$ python3 -q
>>> import numpy as np
>>> from numpy import linalg as LA
>>> np.set_printoptions(suppress=True, linewidth=160)
>>> A2 = np.array([[5, 0, 0, 5, 0, 4],
...     [1, 2, 1, 1, 1, 2],
...     [1, 3, 2, 4, 3, 3],
...     [0, 3, 3, 1, 0, 5],
...     [2, 1, 1, 4, 2, 3],
...     [2, 4, 0, 3, 1, 2]])
>>> A2[-1] = A2[0]
>>> X = A2 + 0.3 * np.eye(6)
>>> print(X)
[[5.3 0.  0.  5.  0.  4. ]
 [1.  2.3 1.  1.  1.  2. ]
 [1.  3.  2.3 4.  3.  3. ]
 [0.  3.  3.  1.3 0.  5. ]
 [2.  1.  1.  4.  2.3 3. ]
 [5.  0.  0.  5.  0.  4.3]]
>>> r0 = np.array([-4, -4])
>>> print(np.convolve(X[1], r0))
[ -4.  -13.2 -13.2  -8.   -8.  -12.   -8. ]
>>> print(np.array([np.convolve(row, r0, "same") for row in X]))
[[-21.2 -21.2   0.  -20.  -20.  -16. ]
 [ -4.  -13.2 -13.2  -8.   -8.  -12. ]
 [ -4.  -16.  -21.2 -25.2 -28.  -24. ]
 [  0.  -12.  -24.  -17.2  -5.2 -20. ]
 [ -8.  -12.   -8.  -20.  -25.2 -21.2]
 [-20.  -20.    0.  -20.  -20.  -17.2]]
>>> rng = np.random.default_rng(53891)
>>> labels = rng.permutation(6)
>>> A2 = X[:, labels] * rng.choice([-1, 1], 6)
>>> print(A2)
[[ 0.  -4.  -0.   5.3  5.  -0. ]
 [ 2.3 -2.  -1.   1.   1.  -1. ]
 [ 3.  -3.  -2.3  1.   4.  -3. ]
 [ 3.  -5.  -3.   0.   1.3 -0. ]
 [ 1.  -3.  -1.   2.   4.  -2.3]
 [ 0.  -4.3 -0.   5.   5.  -0. ]]
>>> U, _, Vh = LA.svd(X.T @ A2)
>>> print(np.round(U @ Vh, 3) + 0)
[[ 0.  0.  0.  1.  0.  0.]
 [ 1.  0.  0.  0.  0.  0.]
 [ 0.  0. -1.  0.  0.  0.]
 [ 0.  0.  0.  0.  1.  0.]
 [ 0.  0.  0.  0.  0. -1.]
 [ 0. -1.  0.  0.  0.  0.]]
>>> w1 = np.array([[1, 1, 2],
...     [0, 2, 0],
...     [-2, 3, 0],
...     [0, -3, -3],
...     [1, -3, -3],
...     [-3, -1, 3]])
>>> coef = np.array([3, -1, 3])
>>> act = np.maximum(A2 @ w1 + coef, 0)
>>> print((act > 0).astype(int))
[[1 0 0]
 [1 0 0]
 [1 0 0]
 [1 0 1]
 [1 0 0]
 [1 0 0]]
>>> print(LA.matrix_rank(act))
2
>>> print(np.round((act > 0).mean(axis=0), 3))
[1.    0.    0.167]
>>> W2 = np.array([[8, 5], [7, 7], [9, 8]])
>>> print(act @ W2)
[[ 64.   40. ]
 [ 90.4  56.5]
 [188.8 118. ]
 [152.3 107.3]
 [135.2  84.5]
 [ 64.   40. ]]
>>> print((act @ W2).round(6).argmax(axis=1))
[0 0 0 0 0 0]
>>> q, Rm = LA.qr(X)
>>> print(np.round(np.abs(np.diag(Rm)), 3))
[7.687 4.836 1.053 2.161 0.468 0.692]
>>> print(np.allclose(Rm.T @ Rm, X.T @ X))
True
>>> print(round(float(abs(Rm[0, 0])), 3), round(LA.norm(X[:, 0]), 3))
7.687 7.687
>>> print(np.round(np.trace(q @ q.T), 3))
6.0
>>> print(np.round(q.T @ q, 3) + 0)
[[1. 0. 0. 0. 0. 0.]
 [0. 1. 0. 0. 0. 0.]
 [0. 0. 1. 0. 0. 0.]
 [0. 0. 0. 1. 0. 0.]
 [0. 0. 0. 0. 1. 0.]
 [0. 0. 0. 0. 0. 1.]]
>>> labels = rng.permutation(6)
>>> print(labels)
[3 0 5 2 4 1]
>>> A2 = X[labels][:, labels]
>>> print(A2)
[[1.3 0.  5.  3.  0.  3. ]
 [5.  5.3 4.  0.  0.  0. ]
 [5.  5.  4.3 0.  0.  0. ]
 [4.  1.  3.  2.3 3.  3. ]
 [4.  2.  3.  1.  2.3 1. ]
 [1.  1.  2.  1.  1.  2.3]]
>>> print(round(float(LA.det(A2)), 3), np.round(LA.det(X[labels]), 3))
-27.414 -27.414
>>> print(np.trace(A2))
17.8
>>> M = np.load("run9.npy")
>>> print(M)
[[0. 0. 3. 2. 2. 0. 0.]
 [0. 0. 3. 0. 1. 1. 0.]
 [3. 3. 0. 0. 0. 0. 0.]
 [2. 0. 0. 0. 0. 0. 0.]
 [2. 1. 0. 0. 0. 0. 0.]
 [0. 1. 0. 0. 0. 0. 0.]
 [0. 0. 0. 0. 0. 0. 0.]]
>>> # rank 4
>>> ev, evecs = LA.eigh(M)
>>> print(np.round(np.abs(evecs[:, -1]), 3))
[0.562 0.429 0.59  0.223 0.308 0.085 0.   ]
>>> print(np.round(LA.eigvalsh(M @ M), 3) + 0)
[ 0.     0.     0.     2.598  2.598 25.402 25.402]
>>> print(np.round(evecs.T @ M @ evecs, 3) + 0)
[[-5.04   0.     0.     0.     0.     0.     0.   ]
 [ 0.    -1.612  0.     0.     0.     0.     0.   ]
 [ 0.     0.     0.     0.     0.     0.     0.   ]
 [ 0.     0.     0.     0.     0.     0.     0.   ]
 [ 0.     0.     0.     0.     0.     0.     0.   ]
 [ 0.     0.     0.     0.     0.     1.612  0.   ]
 [ 0.     0.     0.     0.     0.     0.     5.04 ]]
>>> print(np.round(LA.eigvalsh(M + -2 * np.eye(7)), 3))
[-7.04  -3.612 -2.    -2.    -2.    -0.388  3.04 ]
>>> print(np.unique(ev.round(6) + 0, return_counts=True)[1])
[1 1 3 1 1]
>>> print((ev > 1e-8).sum(), (ev < -1e-8).sum())
2 2
>>> U, sigma, Vh = LA.svd(M, full_matrices=False)
>>> print(sigma.round(3) + 0)
[5.04  5.04  1.612 1.612 0.    0.    0.   ]
>>> print(np.round(sigma / sigma[0], 3) + 0)
[1.   1.   0.32 0.32 0.   0.   0.  ]
>>> print(np.round(U.T @ U, 3) + 0)
[[1. 0. 0. 0. 0. 0. 0.]
 [0. 1. 0. 0. 0. 0. 0.]
 [0. 0. 1. 0. 0. 0. 0.]
 [0. 0. 0. 1. 0. 0. 0.]
 [0. 0. 0. 0. 1. 0. 0.]
 [0. 0. 0. 0. 0. 1. 0.]
 [0. 0. 0. 0. 0. 0. 1.]]
>>> print(np.round(Vh @ Vh.T, 3) + 0)
[[1. 0. 0. 0. 0. 0. 0.]
 [0. 1. 0. 0. 0. 0. 0.]
 [0. 0. 1. 0. 0. 0. 0.]
 [0. 0. 0. 1. 0. 0. 0.]
 [0. 0. 0. 0. 1. 0. 0.]
 [0. 0. 0. 0. 0. 1. 0.]
 [0. 0. 0. 0. 0. 0. 1.]]
>>> print(U.shape, sigma.shape, Vh.shape)
(7, 7) (7,) (7, 7)
>>> print(round(float(np.sqrt((sigma ** 2).sum())), 3), round(float(LA.norm(M)), 3))
7.483 7.483
>>> print(np.round(U.T @ M @ Vh.T, 3) + 0)
[[5.04  0.    0.    0.    0.    0.    0.   ]
 [0.    5.04  0.    0.    0.    0.    0.   ]
 [0.    0.    1.612 0.    0.    0.    0.   ]
 [0.    0.    0.    1.612 0.    0.    0.   ]
 [0.    0.    0.    0.    0.    0.    0.   ]
 [0.    0.    0.    0.    0.    0.    0.   ]
 [0.    0.    0.    0.    0.    0.    0.   ]]
>>> print(np.all(LA.eigvalsh(M) > 0))
False
>>> print([round(float(LA.det(M[:i, :i])), 2) + 0 for i in range(1, 8)])
[0.0, 0.0, 0.0, 36.0, 0.0, 0.0, 0.0]
>>> A2 = np.array([[1, 2], [0, 2], [1, 1], [2, 0], [2, 0], [2, 1]])
>>> print(np.round(np.einsum("ij,ij->i", X, X), 3))
[69.09 13.29 49.29 44.69 36.29 68.49]
>>> print(np.einsum("ij->j", X))
[14.3  9.3  7.3 20.3  6.3 21.3]
>>> print(A2.T @ X.T)
[[23.3 10.  23.3 15.6 21.6 23.6]
 [14.6  9.6 13.3 14.  10.  14.3]]
>>> print(np.flatnonzero(LA.matrix_power((M != 0) + (M.T != 0) + np.eye(7), 7)[5]))
[0 1 2 3 4 5]
>>> print(round(LA.det(M), 3))
0.0
>>> print(M @ M)
[[17. 11.  0.  0.  0.  0.  0.]
 [11. 11.  0.  0.  0.  0.  0.]
 [ 0.  0. 18.  6.  9.  3.  0.]
 [ 0.  0.  6.  4.  4.  0.  0.]
 [ 0.  0.  9.  4.  5.  1.  0.]
 [ 0.  0.  3.  0.  1.  1.  0.]
 [ 0.  0.  0.  0.  0.  0.  0.]]
>>> print(np.round(np.sort(LA.eigvals(M).real), 3) + 0)
[-5.04  -1.612  0.     0.     0.     1.612  5.04 ]
>>> A2 = np.array([[1, 1], [1, -1]])
>>> J = np.kron(A2, np.kron(A2, A2))[rng.permutation(8)][:7]
>>> print(J)
[[ 1 -1 -1  1 -1  1  1 -1]
 [ 1  1  1  1  1  1  1  1]
 [ 1 -1 -1  1  1 -1 -1  1]
 [ 1  1 -1 -1  1  1 -1 -1]
 [ 1 -1  1 -1  1 -1  1 -1]
 [ 1  1 -1 -1 -1 -1  1  1]
 [ 1  1  1  1 -1 -1 -1 -1]]
>>> r0, v = J[2], J[3]
>>> print(r0 @ v)
0
>>> print(r0 @ r0)
8
>>> p = (r0 @ v) / (r0 @ r0) * r0
>>> print(p)
[ 0. -0. -0.  0.  0. -0. -0.  0.]
>>> w1 = np.array([[5, 4, 8],
...     [8, 0, 0],
...     [7, 7, 0],
...     [3, 8, 0],
...     [2, 4, 4],
...     [3, 6, 1],
...     [9, 5, 0],
...     [2, 0, 5]])
>>> coef = np.array([0, -1, -1])
>>> act = np.maximum(J @ w1 + coef, 0)
>>> print(np.round((act > 0).mean(axis=0), 3))
[0.714 0.571 0.714]
>>> print(LA.matrix_rank(act))
3
>>> print((act > 0).astype(int))
[[1 1 0]
 [1 1 1]
 [0 0 1]
 [0 0 1]
 [1 1 1]
 [1 0 1]
 [1 1 0]]
>>> W2 = np.array([[-5, 0, 9], [7, -6, -2], [4, -1, 9]])
>>> print((act @ W2).round(6).argmax(axis=1))
[0 2 2 2 2 2 2]
>>> print(w1 @ W2)
[[ 35 -32 109]
 [-40   0  72]
 [ 14 -42  49]
 [ 41 -48  11]
 [ 34 -28  46]
 [ 31 -37  24]
 [-10 -30  71]
 [ 10  -5  63]]
>>> t3 = np.stack([J, -3 * J, J[::-1]])
>>> print(np.einsum("bij,cij->bc", t3, t3))
[[  56 -168    8]
 [-168  504  -24]
 [   8  -24   56]]
>>> print(t3.sum(axis=0))
[[-1  3  3 -1  1 -3 -3  1]
 [-1 -1 -3 -3 -3 -3 -1 -1]
 [-1  1  3 -3 -1  1  3 -3]
 [-1 -1  1  1 -1 -1  1  1]
 [-1  1 -3  3 -1  1 -3  3]
 [-1 -1  3  3  3  3 -1 -1]
 [-1 -3 -3 -1  1  3  3  1]]
>>> print((t3 @ J.T).shape)
(3, 7, 7)
>>> arr = np.array([[-1.6, 0.9, 1.5, -0.1],
...     [-0.7, -1.5, -0.8, 0.6],
...     [-1.3, 0.7, -0.3, 0.7],
...     [-0.4, -0.7, -0.6, 0.1],
...     [-0.4, 0.3, -2.3, -0.1],
...     [-0.2, -0.7, 0.0, 0.0],
...     [-0.5, -1.0, -0.9, -0.3],
...     [-0.5, 0.0, -0.8, -0.6],
...     [-0.1, -0.4, 0.5, 0.8],
...     [-0.5, -0.4, 0.2, -1.0],
...     [0.2, 0.0, -0.6, -0.7],
...     [-0.4, 1.0, 0.5, 1.6],
...     [-0.4, -0.9, -1.7, 2.3],
...     [-0.9, 0.5, -0.7, 0.7],
...     [-1.0, 1.8, -0.3, 1.4],
...     [0.9, 1.7, 0.8, -0.4],
...     [1.1, 0.0, -0.7, -0.9],
...     [1.6, -0.5, 1.0, 0.1],
...     [0.0, -0.4, -0.2, 0.4]])
>>> arr[14] *= 10
>>> print(arr)
[[ -1.6   0.9   1.5  -0.1]
 [ -0.7  -1.5  -0.8   0.6]
 [ -1.3   0.7  -0.3   0.7]
 [ -0.4  -0.7  -0.6   0.1]
 [ -0.4   0.3  -2.3  -0.1]
 [ -0.2  -0.7   0.    0. ]
 [ -0.5  -1.   -0.9  -0.3]
 [ -0.5   0.   -0.8  -0.6]
 [ -0.1  -0.4   0.5   0.8]
 [ -0.5  -0.4   0.2  -1. ]
 [  0.2   0.   -0.6  -0.7]
 [ -0.4   1.    0.5   1.6]
 [ -0.4  -0.9  -1.7   2.3]
 [ -0.9   0.5  -0.7   0.7]
 [-10.   18.   -3.   14. ]
 [  0.9   1.7   0.8  -0.4]
 [  1.1   0.   -0.7  -0.9]
 [  1.6  -0.5   1.    0.1]
 [  0.   -0.4  -0.2   0.4]]
>>> # row 14 is much longer than the rest
>>> Xc = (arr - arr.mean(axis=0)) / arr.std(axis=0)
>>> print(np.argwhere(np.abs(Xc) > 2))
[[14  0]
 [14  1]
 [14  2]
 [14  3]]
>>> coef = LA.lstsq(np.delete(Xc, 0, axis=1), Xc[:, 0])[0]
>>> print(coef.round(3))
[-0.459  0.084 -0.455]
>>> print(np.abs(coef).argmax())
0
>>> Xc = arr - arr.mean(axis=0)
>>> evecs = LA.svd(Xc)[2][:1]
>>> A2 = Xc - Xc @ evecs.T @ evecs
>>> print(np.round((Xc @ evecs.T).std(axis=0), 3))
[5.619]
>>> print(np.round(np.cov(Xc @ evecs.T, rowvar=False), 3))
33.329
>>> D = LA.norm(arr[:, None] - arr[None], axis=-1)
>>> print(np.unravel_index(D.round(6).argmax(), D.shape))
(np.int64(14), np.int64(17))
>>> print(D[12].round(6).argsort(kind="stable")[:4])
[12  1 13  3]
>>> print(D.mean(axis=1).argmax())
14
>>> P = arr @ LA.solve(arr.T @ arr, arr.T)
>>> print(np.round(LA.eigvalsh(P), 3) + 0)
[0. 0. 0. 0. 0. 0. 0. 0. 0. 0. 0. 0. 0. 0. 0. 1. 1. 1. 1.]
>>> print(round(np.trace(P), 3))
4.0
>>> E = np.loadtxt("out5.csv", delimiter=",")
>>> print(E.round(3))
[[ 0.672  0.378 -0.177  0.479  0.227 -0.126  0.277]
 [ 0.378  0.564  0.204 -0.553 -0.262  0.145 -0.32 ]
 [-0.177  0.204  0.905  0.258  0.122 -0.068  0.149]
 [ 0.479 -0.553  0.258  0.3   -0.332  0.184 -0.405]
 [ 0.227 -0.262  0.122 -0.332  0.843  0.087 -0.192]
 [-0.126  0.145 -0.068  0.184  0.087  0.952  0.107]
 [ 0.277 -0.32   0.149 -0.405 -0.192  0.107  0.765]]
>>> # keeps lengths
>>> A2 = E + rng.integers(-2, 3, (7, 2)) @ rng.integers(-2, 3, (2, 7))
>>> print(A2.round(3))
[[-5.328 -4.622  2.823  0.479  0.227 -1.126 -3.723]
 [-1.622 -0.436  1.204 -0.553  1.738  1.145 -0.32 ]
 [-8.177 -5.796  4.905  0.258  2.122 -0.068 -3.851]
 [-3.521 -4.553  2.258  0.3   -2.332 -1.816 -4.405]
 [-7.773 -6.262  4.122 -0.332  2.843  0.087 -4.192]
 [-6.126 -3.855  2.932  0.184  3.087  1.952 -1.893]
 [ 6.277  3.68  -2.851 -0.405 -3.192 -0.893  2.765]]
>>> print(np.round(LA.svd(A2 - E, compute_uv=False), 3) + 0)
[23.345  5.916  0.     0.     0.     0.     0.   ]
>>> print(np.round(A2 - E, 3))
[[-6. -5.  3.  0.  0. -1. -4.]
 [-2. -1.  1.  0.  2.  1.  0.]
 [-8. -6.  4.  0.  2.  0. -4.]
 [-4. -4.  2.  0. -2. -2. -4.]
 [-8. -6.  4.  0.  2.  0. -4.]
 [-6. -4.  3.  0.  3.  1. -2.]
 [ 6.  4. -3.  0. -3. -1.  2.]]
>>> print(LA.matrix_rank(A2 - E, tol=1e-8))
2
>>> A2 = E / np.sqrt((E ** 2).mean(axis=1, keepdims=True))
>>> print(LA.matrix_rank(A2) == LA.matrix_rank(E))
True
>>> print(np.round(LA.norm(A2, axis=1), 3))
[2.646 2.646 2.646 2.646 2.646 2.646 2.646]
>>> U, sigma, Vh = LA.svd(M)
>>> evecs = Vh[:(sigma > 1e-8).sum()]
>>> x0 = M[4] + 4 * M[0] + rng.integers(2) * np.eye(7)[2]
>>> print(x0)
[ 2.  1. 12.  8.  8.  0.  0.]
>>> print(LA.matrix_rank(np.vstack([M, x0])))
4
>>> print(np.round(np.diag(evecs.T @ evecs), 3))
[1.    1.    0.818 0.667 0.258 0.258 0.   ]
>>> print(np.allclose(evecs.T @ evecs @ x0, x0))
True
>>> print(round(float(LA.norm(x0 - evecs.T @ evecs @ x0)), 3))
0.0
>>> x0 = np.array([3, -2, 3, 1, -3, 1, 0])
>>> print([p for p in range(1, 25) if np.allclose(LA.matrix_power(E, p), np.eye(7))])
[2, 4, 6, 8, 10, 12, 14, 16, 18, 20, 22, 24]
>>> print(np.round(np.sort(np.abs(np.degrees(np.angle(LA.eigvals(E))))), 3))
[  0.   0.   0.   0.   0.   0. 180.]
>>> print(np.round(E.T @ (E @ x0), 3) + 0)
[ 3. -2.  3.  1. -3.  1.  0.]
>>> print(round(float(LA.det(E)), 3))
-1.0
>>> A = np.loadtxt("case17.csv", delimiter=",")
>>> print(A)
[[-0.643  1.668 -3.436 -0.056 -3.171  3.371]
 [-0.801  2.948 -2.781 -3.723 -3.04   2.567]
 [-0.904  1.777 -3.67  -2.311 -2.137  1.883]
 [-1.534 -2.176  4.711  0.183  1.032  0.827]
 [-0.495  1.542 -3.133 -0.772 -4.024  3.289]
 [ 0.857 -2.326  4.655  3.321 -1.109  1.422]
 [ 0.136 -1.665  3.854  2.807 -1.679  0.977]
 [ 0.096  0.178  4.699  2.437  0.119  1.207]
 [-0.576  1.378 -3.442 -1.431 -2.501  3.922]
 [ 0.898 -0.699  5.044  2.126  0.023  2.961]
 [-1.238  1.686 -3.129 -1.511 -3.73   1.375]
 [-0.391 -2.041  5.601  1.663  0.85   0.748]
 [ 0.697 -1.811  3.993  2.001 -0.247  1.014]
 [ 0.117 -2.007  4.804  2.207  0.005  1.322]
 [-1.923  0.706 -2.842 -1.963 -2.553  2.128]
 [ 1.532 -1.9    4.726  0.763 -0.222  1.385]
 [ 1.065 -0.371  4.265  1.443  0.46   1.978]
 [-0.432 -2.143  3.844  2.505 -0.333  3.395]
 [ 2.263 -2.525  6.615  1.25   0.078  0.35 ]
 [-3.39   1.917 -3.995  1.007 -4.247  3.175]
 [-1.783  0.345 -5.123 -1.723 -2.999  1.112]
 [-2.01   1.622 -3.34  -0.615 -4.346  2.603]
 [-0.275  2.354 -3.669 -2.754 -2.944  2.99 ]]
>>> x0 = np.array([-2, 2, 2, 2, 0, -3, -3, 3])
>>> a = np.maximum(J @ x0, 0)
>>> print(np.flatnonzero(a > 1e-9))
[1 2 6]
>>> print(np.round(np.tanh(J @ x0), 3))
[-1.     0.762  1.    -1.    -1.    -0.762  1.   ]
>>> print(np.maximum(J @ x0, 0) - np.maximum(-J @ x0, 0))
[-13   1   5  -7  -7  -1   7]
